$ python -q
>>> import numpy as np
>>> import numpy.linalg as la
>>> np.set_printoptions(precision=2, suppress=True, linewidth=100)
>>> K = np.loadtxt("run2.csv", delimiter=",")
>>> K
array([[  0.,   2.,   0.,  -6.,  -2.,   4.,   1.,  -8.,   0.,  -2.,   0.],
       [ -2.,   0.,   9.,  -1.,  -1.,  -2.,   6.,  -1.,   0.,  -7.,   0.],
       [  0.,  -9.,   0.,   7.,  -5.,   3.,  -3.,  -2.,   1.,  -1.,  -2.],
       [  6.,   1.,  -7.,   0.,  -2.,  -2.,   1.,   4.,  -7.,   0.,   2.],
       [  2.,   1.,   5.,   2.,   0.,   2.,   4.,   4.,  -5.,   4.,   1.],
       [ -4.,   2.,  -3.,   2.,  -2.,   0.,   7.,   8.,  -5.,  -5.,  -1.],
       [ -1.,  -6.,   3.,  -1.,  -4.,  -7.,   0.,  -3.,  -2.,  10.,   9.],
       [  8.,   1.,   2.,  -4.,  -4.,  -8.,   3.,   0.,   8.,   1.,   2.],
       [  0.,   0.,  -1.,   7.,   5.,   5.,   2.,  -8.,   0.,  -1.,  -1.],
       [  2.,   7.,   1.,   0.,  -4.,   5., -10.,  -1.,   1.,   0.,  -8.],
       [  0.,   0.,   2.,  -2.,  -1.,   1.,  -9.,  -2.,   1.,   8.,   0.]])
>>> K.sum(axis=0)
array([ 11.,  -1.,  11.,   4., -20.,   1.,   2.,  -9.,  -8.,   7.,   2.])
>>> K - K[0]
array([[  0.,   0.,   0.,   0.,   0.,   0.,   0.,   0.,   0.,   0.,   0.],
       [ -2.,  -2.,   9.,   5.,   1.,  -6.,   5.,   7.,   0.,  -5.,   0.],
       [  0., -11.,   0.,  13.,  -3.,  -1.,  -4.,   6.,   1.,   1.,  -2.],
       [  6.,  -1.,  -7.,   6.,   0.,  -6.,   0.,  12.,  -7.,   2.,   2.],
       [  2.,  -1.,   5.,   8.,   2.,  -2.,   3.,  12.,  -5.,   6.,   1.],
       [ -4.,   0.,  -3.,   8.,   0.,  -4.,   6.,  16.,  -5.,  -3.,  -1.],
       [ -1.,  -8.,   3.,   5.,  -2., -11.,  -1.,   5.,  -2.,  12.,   9.],
       [  8.,  -1.,   2.,   2.,  -2., -12.,   2.,   8.,   8.,   3.,   2.],
       [  0.,  -2.,  -1.,  13.,   7.,   1.,   1.,   0.,   0.,   1.,  -1.],
       [  2.,   5.,   1.,   6.,  -2.,   1., -11.,   7.,   1.,   2.,  -8.],
       [  0.,  -2.,   2.,   4.,   1.,  -3., -10.,   6.,   1.,  10.,   0.]])
>>> K.shape
(11, 11)
>>> la.matrix_rank(K)
np.int64(10)
>>> round(float(la.norm(K)), 2)
45.89
>>> M = np.loadtxt("arr.csv", delimiter=",")
>>> M
array([[  2.,  -3.,  -1.,   0.,  -3.,   0.,  -1.],
       [ -1.,  -6.,   1.,   3.,  -3.,  -3.,  -4.],
       [  2.,  -3.,   0.,   4.,   0.,   0.,  -4.],
       [  0.,  -5.,  -2.,   7.,   1.,   2.,  -4.],
       [  0.,  -7.,  -3.,   7.,   1.,   5.,  -7.],
       [  2.,  -9.,  -6.,   8.,   0.,   5., -10.],
       [  1.,  -6.,  -9.,   7.,   1.,   8., -11.],
       [ -2.,  -9., -12.,   6.,   0.,  10., -13.],
       [ -4., -12., -10.,   9.,   1.,  12., -13.],
       [ -2., -15., -13.,  12.,  -1.,  10., -16.],
       [ -3., -15., -12.,  15.,   1.,  12., -18.],
       [ -2., -15., -13.,  12.,  -2.,   9., -21.],
       [ -1., -16., -12.,  11.,  -4.,  11., -22.],
       [  2., -19., -13.,  10.,  -1.,   9., -20.],
       [  1., -19., -11.,   9.,  -2.,   9., -17.],
       [ -2., -22., -13.,   7.,  -4.,   8., -14.],
       [ -2., -21., -10.,   9.,  -6.,   6., -14.],
       [ -5., -22., -11.,  11.,  -5.,   5., -17.],
       [ -2., -20.,  -8.,  11.,  -6.,   8., -18.],
       [ -2., -20.,  -9.,   9.,  -8.,   5., -21.],
       [  1., -22.,  -8.,  11.,  -8.,   8., -21.],
       [ -1., -25.,  -6.,  11.,  -5.,   7., -20.],
       [ -3., -24.,  -4.,  11.,  -8.,   6., -22.],
       [ -1., -24.,  -4.,  13.,  -6.,   3., -19.],
       [ -1., -25.,  -5.,  15.,  -6.,   4., -22.]])
>>> print(M[15] @ M[0])
101.0
>>> la.norm(M, axis=1).argmax()
np.int64(24)
>>> round(float(la.norm(M[15], 1)), 2), np.round(la.norm(M[15], np.inf), 2)
(70.0, np.float64(22.0))
>>> vec = np.array([-1, -2, -3, 1, -3, 0, 2])
>>> rhs = M @ vec
>>> rhs
array([14., 14.,  0., 12., 13., 22., 20., 36., 38., 54., 45., 47., 48., 48., 51., 76., 73., 74.,
       59., 60., 60., 55., 54., 54., 55.])
>>> rng = np.random.default_rng(76602)
>>> rhs = rhs + 0.1 * rng.normal(size=25)
>>> print(rhs)
[13.9  14.25  0.05 11.92 13.01 22.04 20.07 36.16 38.   53.94 45.1  47.01 47.99 48.02 51.04 76.05
 72.93 74.02 59.01 59.9  60.14 54.79 54.08 54.12 54.79]
>>> coef, *_ = la.lstsq(M, rhs)
>>> coef.round()
array([-1., -2., -3.,  1., -3., -0.,  2.])
>>> round(float(la.norm(rhs - M @ coef)), 2)
0.51
>>> coef.round(2) + 0
array([-1.  , -1.99, -3.  ,  1.  , -3.  ,  0.  ,  2.  ])
>>> np.round(M.T @ (rhs - M @ coef), 2) + 0
array([0., 0., 0., 0., 0., 0., 0.])
>>> X = np.load("layer0.npy")
>>> X
array([[ 0.,  0., -1., -1., -1., -1.,  0.,  0.,  0., -1.,  0.],
       [ 0.,  0.,  0.,  0.,  0.,  0.,  0.,  0., -1.,  0., -1.],
       [-1.,  0.,  0., -1., -1., -1.,  0.,  0.,  0., -1.,  0.],
       [-1.,  0., -1.,  0., -1., -1.,  0.,  0.,  0., -1.,  0.],
       [-1.,  0., -1., -1.,  0., -1.,  0.,  0.,  0., -1.,  0.],
       [-1.,  0., -1., -1., -1.,  0.,  0.,  0.,  0., -1.,  0.],
       [ 0.,  0.,  0.,  0.,  0.,  0.,  0., -1.,  0.,  0.,  0.],
       [ 0.,  0.,  0.,  0.,  0.,  0., -1.,  0.,  0.,  0.,  0.],
       [ 0., -1.,  0.,  0.,  0.,  0.,  0.,  0.,  0.,  0., -1.],
       [-1.,  0., -1., -1., -1., -1.,  0.,  0.,  0.,  0.,  0.],
       [ 0., -1.,  0.,  0.,  0.,  0.,  0.,  0., -1.,  0.,  0.]])
>>> # symmetric, so the eigenvalues are real
>>> q, V = la.qr(X[:, :5])[0], la.qr(X[:, 5:])[0]
>>> sig = la.svd(q.T @ V, compute_uv=False)
>>> np.degrees(np.arccos(sig.clip(0, 1)))
array([23.84, 54.74, 90.  , 90.  , 90.  ])
>>> np.round(la.norm(q @ q.T - V @ V.T, 2), 2)
np.float64(1.0)
>>> evals, V = la.eigh(X)
>>> np.round(V @ np.diag(evals) @ V.T, 2) + 0
array([[ 0.,  0., -1., -1., -1., -1.,  0.,  0.,  0., -1.,  0.],
       [ 0.,  0.,  0.,  0.,  0.,  0.,  0.,  0., -1.,  0., -1.],
       [-1.,  0.,  0., -1., -1., -1.,  0.,  0.,  0., -1.,  0.],
       [-1.,  0., -1.,  0., -1., -1.,  0.,  0.,  0., -1.,  0.],
       [-1.,  0., -1., -1.,  0., -1.,  0.,  0.,  0., -1.,  0.],
       [-1.,  0., -1., -1., -1.,  0.,  0.,  0.,  0., -1.,  0.],
       [ 0.,  0.,  0.,  0.,  0.,  0.,  0., -1.,  0.,  0.,  0.],
       [ 0.,  0.,  0.,  0.,  0.,  0., -1.,  0.,  0.,  0.,  0.],
       [ 0., -1.,  0.,  0.,  0.,  0.,  0.,  0.,  0.,  0., -1.],
       [-1.,  0., -1., -1., -1., -1.,  0.,  0.,  0.,  0.,  0.],
       [ 0., -1.,  0.,  0.,  0.,  0.,  0.,  0., -1.,  0.,  0.]])
>>> (evals > 1e-8).sum(), (evals < -1e-8).sum()
(np.int64(8), np.int64(3))
>>> np.round(la.eigvalsh(X + 2 * np.eye(11)), 2) + 0
array([-3.,  0.,  1.,  3.,  3.,  3.,  3.,  3.,  3.,  3.,  3.])
>>> evals.sum(), np.trace(X)
(np.float64(0.0), np.float64(0.0))
>>> np.round(V.T @ V, 2) + 0
array([[1., 0., 0., 0., 0., 0., 0., 0., 0., 0., 0.],
       [0., 1., 0., 0., 0., 0., 0., 0., 0., 0., 0.],
       [0., 0., 1., 0., 0., 0., 0., 0., 0., 0., 0.],
       [0., 0., 0., 1., 0., 0., 0., 0., 0., 0., 0.],
       [0., 0., 0., 0., 1., 0., 0., 0., 0., 0., 0.],
       [0., 0., 0., 0., 0., 1., 0., 0., 0., 0., 0.],
       [0., 0., 0., 0., 0., 0., 1., 0., 0., 0., 0.],
       [0., 0., 0., 0., 0., 0., 0., 1., 0., 0., 0.],
       [0., 0., 0., 0., 0., 0., 0., 0., 1., 0., 0.],
       [0., 0., 0., 0., 0., 0., 0., 0., 0., 1., 0.],
       [0., 0., 0., 0., 0., 0., 0., 0., 0., 0., 1.]])
>>> print(la.eigvalsh(X @ X))
[ 1.  1.  1.  1.  1.  1.  1.  1.  1.  4. 25.]
>>> la.svd(X, compute_uv=False)
array([5., 2., 1., 1., 1., 1., 1., 1., 1., 1., 1.])
>>> f = np.array([-5, -9, -5, 7, -7, -7, 6, -1, -9, 4, -9])
>>> M2 = X + np.outer(f, np.eye(11)[2])
>>> M2
array([[ 0.,  0., -6., -1., -1., -1.,  0.,  0.,  0., -1.,  0.],
       [ 0.,  0., -9.,  0.,  0.,  0.,  0.,  0., -1.,  0., -1.],
       [-1.,  0., -5., -1., -1., -1.,  0.,  0.,  0., -1.,  0.],
       [-1.,  0.,  6.,  0., -1., -1.,  0.,  0.,  0., -1.,  0.],
       [-1.,  0., -8., -1.,  0., -1.,  0.,  0.,  0., -1.,  0.],
       [-1.,  0., -8., -1., -1.,  0.,  0.,  0.,  0., -1.,  0.],
       [ 0.,  0.,  6.,  0.,  0.,  0.,  0., -1.,  0.,  0.,  0.],
       [ 0.,  0., -1.,  0.,  0.,  0., -1.,  0.,  0.,  0.,  0.],
       [ 0., -1., -9.,  0.,  0.,  0.,  0.,  0.,  0.,  0., -1.],
       [-1.,  0.,  3., -1., -1., -1.,  0.,  0.,  0.,  0.,  0.],
       [ 0., -1., -9.,  0.,  0.,  0.,  0.,  0., -1.,  0.,  0.]])
